% ipython --no-banner

In [1]: import numpy as np

In [2]: np.set_printoptions(precision=2, suppress=True, linewidth=120)

In [3]: rnd = lambda a: np.round(a, 2) + 0

In [4]: W0 = np.loadtxt("w.csv", delimiter=",")

In [5]: print(W0)
[[4. 1. 1. 1. 1. 1. 1. 1. 1.]
 [1. 4. 1. 1. 1. 1. 1. 1. 1.]
 [1. 1. 4. 1. 1. 1. 1. 1. 1.]
 [1. 1. 1. 4. 1. 1. 1. 1. 1.]
 [1. 1. 1. 1. 4. 1. 1. 1. 1.]
 [1. 1. 1. 1. 1. 4. 1. 1. 1.]
 [1. 1. 1. 1. 1. 1. 4. 1. 1.]
 [1. 1. 1. 1. 1. 1. 1. 4. 1.]
 [1. 1. 1. 1. 1. 1. 1. 1. 4.]]

In [6]: W1 = np.array([[7, -6, 6, -7],
   ...:     [-5, 6, -8, 1],
   ...:     [9, -9, -2, 8],
   ...:     [5, 1, 3, -7],
   ...:     [5, 9, 5, 1],
   ...:     [9, -6, -2, 2],
   ...:     [4, -7, -1, 7],
   ...:     [-7, -3, -6, 0],
   ...:     [4, -9, -6, -9]])

In [7]: beta = np.array([3, -1, 0, 2])

In [8]: hid = np.maximum(W0 @ W1 + beta, 0)

In [9]: (hid > 0).astype(int)
Out[9]: 
array([[1, 0, 1, 0],
       [1, 0, 0, 1],
       [1, 0, 0, 1],
       [1, 0, 0, 0],
       [1, 1, 1, 1],
       [1, 0, 0, 1],
       [1, 0, 0, 1],
       [1, 0, 0, 0],
       [1, 0, 0, 0]])

In [10]: basis = np.array([[-5, 6, -8], [8, -7, -8], [6, -7, -4], [8, 0, 0]])

In [11]: (hid @ basis).round(6).argmax(axis=1)
Out[11]: array([1, 1, 1, 1, 1, 1, 1, 1, 1])

In [12]: x0 = np.array([-3, 3, 3, 3, 1, 2, -3, -3, -3])

In [13]: y = W0 @ x0

In [14]: print(y)
[-9.  9.  9.  9.  3.  6. -9. -9. -9.]

In [15]: rnd(np.linalg.solve(W0, 3 * y))
Out[15]: array([-9.,  9.,  9.,  9.,  3.,  6., -9., -9., -9.])

In [16]: print(rnd(np.linalg.solve(W0.T, W0[2])))
[0. 0. 1. 0. 0. 0. 0. 0. 0.]

In [17]: rnd(np.linalg.solve(W0, W0[:, 7]))
Out[17]: array([0., 0., 0., 0., 0., 0., 0., 1., 0.])

In [18]: x0 = np.ones(9)

In [19]: for _ in range(3):
    ...:     x0 = W0 @ x0
    ...:     x0 /= np.linalg.norm(x0)
    ...:     print(round(x0 @ W0 @ x0, 2))
    ...: 
12.0
12.0
12.0

In [20]: print(rnd(x0))
[0.33 0.33 0.33 0.33 0.33 0.33 0.33 0.33 0.33]

In [21]: J = np.load("run6.npy")

In [22]: J
Out[22]: 
array([[  2.21,  -3.6 ,   3.74,  -2.68,   0.83,  -7.69,  -6.42,  -0.79,   0.53,  12.45,  -5.7 ,   6.92,  -4.86],
       [  4.18,   1.48,  -5.23,   2.88,   3.21,   2.08,   5.39,   7.08,  -4.02,   1.63,  -0.23, -11.32,  10.19],
       [  8.46,  -5.03,   3.61,   5.34,   4.42,   7.3 ,  -5.61,  -2.54,  -1.55,  -1.67, -12.03,   0.92,   0.16],
       [  3.97,   1.72,  11.04,  -4.34,  -3.21,   5.22,  -0.1 ,   4.54,  -4.1 ,   4.96,  -4.94,  -9.06,   5.87],
       [ -8.66,   0.2 ,   4.51,  -1.25,   6.83,  -4.17,   8.7 ,   5.95,   6.02,  -7.8 ,  -4.96,   1.12,  -2.24],
       [ 10.3 ,  -0.72,  -0.1 ,   6.76,   1.83,  -6.32,  -2.6 ,   4.06,  -4.45,   0.99,  -9.92,   6.89,   3.81],
       [  0.3 ,   2.5 , -14.61,   1.1 ,   0.26,  -6.92,   3.25,   6.59,  -2.38,  -3.36,   0.27,   4.17,  -6.53],
       [ -3.15,   7.98,   3.47,   1.24,  -2.01,  14.84,   2.97,  -3.55,   1.32,   0.3 ,  -7.61,  -0.18,  -2.69],
       [ -6.19,  -0.95,  -0.02,  -1.55,   3.  ,   8.43,   8.19,  -2.9 ,  -5.53,   0.53,   9.16,   6.97,  -6.29],
       [  2.15,  -2.36,  -7.  ,   2.59,  11.03,   8.58,   5.08,   0.18,  -8.2 ,   2.45,   2.86,   5.49,  -1.2 ],
       [  4.13,   4.29,  -6.05,   4.33, -13.91,  -3.06,  -1.23,   0.16,  -0.28,   1.1 ,   9.25,  -0.32,  -4.22],
       [  2.81,  -1.78, -11.97,   0.4 ,  -9.48,   7.37,   1.53,  -5.48,  -3.52,   2.03,  -6.44,   2.7 ,  -1.88],
       [ -7.36,   4.15,  -1.52,   3.01, -10.19,  -3.79,   2.28,  -3.02,  -5.9 ,   1.24,  -8.  ,  -7.15,   5.75],
       [ -4.69,  -3.52,  -2.34,   2.87,   0.73,  11.79,  -2.71,   6.41,  12.48,  -0.6 ,  -0.97,  -0.93,   2.45]])

In [23]: x0 = np.array([0, -1, 1, 0, -2, 1, -2, -2, 2, -2, -2, -1, 2])

In [24]: y = J @ x0

In [25]: rnd(np.linalg.solve(J.T @ J, J.T @ y))
Out[25]: array([ 0., -1.,  1.,  0., -2.,  1., -2., -2.,  2., -2., -2., -1.,  2.])

In [26]: rng = np.random.default_rng(6441)

In [27]: y = y + 0.05 * rng.normal(size=14)

In [28]: rnd(y)
Out[28]: array([-16.71, -15.09,  47.04,  24.68, -10.87,  -2.52, -60.04,  27.57, -57.1 , -63.6 , -12.71,  19.37,  32.79,  37.98])

In [29]: beta, *_ = np.linalg.lstsq(J, y)

In [30]: rnd(beta)
Out[30]: array([ 0.  , -1.  ,  1.01,  0.  , -2.01,  1.  , -1.99, -2.  ,  2.  , -2.  , -2.  , -0.99,  2.  ])

In [31]: [round(float(np.linalg.norm(np.linalg.solve(J.T @ J + lam * np.eye(13), J.T @ y))), 2) for lam in (0, 1, 10, 100)]
Out[31]: [5.65, 5.63, 5.45, 4.45]

In [32]: beta.round()
Out[32]: array([ 0., -1.,  1.,  0., -2.,  1., -2., -2.,  2., -2., -2., -1.,  2.])

In [33]: P = J @ np.linalg.solve(J.T @ J, J.T)

In [34]: rnd(np.linalg.eigvalsh(P))
Out[34]: array([0., 1., 1., 1., 1., 1., 1., 1., 1., 1., 1., 1., 1., 1.])

In [35]: np.allclose(P @ P, P)
Out[35]: True

In [36]: print(rnd(P @ J[:, 2]))
[  3.74  -5.23   3.61  11.04   4.51  -0.1  -14.61   3.47  -0.02  -7.    -6.05 -11.97  -1.52  -2.34]

In [37]: np.unravel_index(np.abs(J).argmax(), J.shape)
Out[37]: (np.int64(7), np.int64(5))

In [38]: print(rnd(J.mean(axis=0)))
[ 0.6   0.31 -1.61  1.48 -0.48  2.4   1.34  1.19 -1.4   1.02 -2.8   0.44 -0.12]

In [39]: np.count_nonzero(J)
Out[39]: np.int64(182)

In [40]: t3 = np.stack([J, 4 * J, J[::-1]])

In [41]: t3.shape
Out[41]: (3, 14, 13)

In [42]: np.linalg.matrix_rank(t3)
Out[42]: array([13, 13, 13])

In [43]: print(np.linalg.matrix_rank(t3.reshape(3, -1)))
2
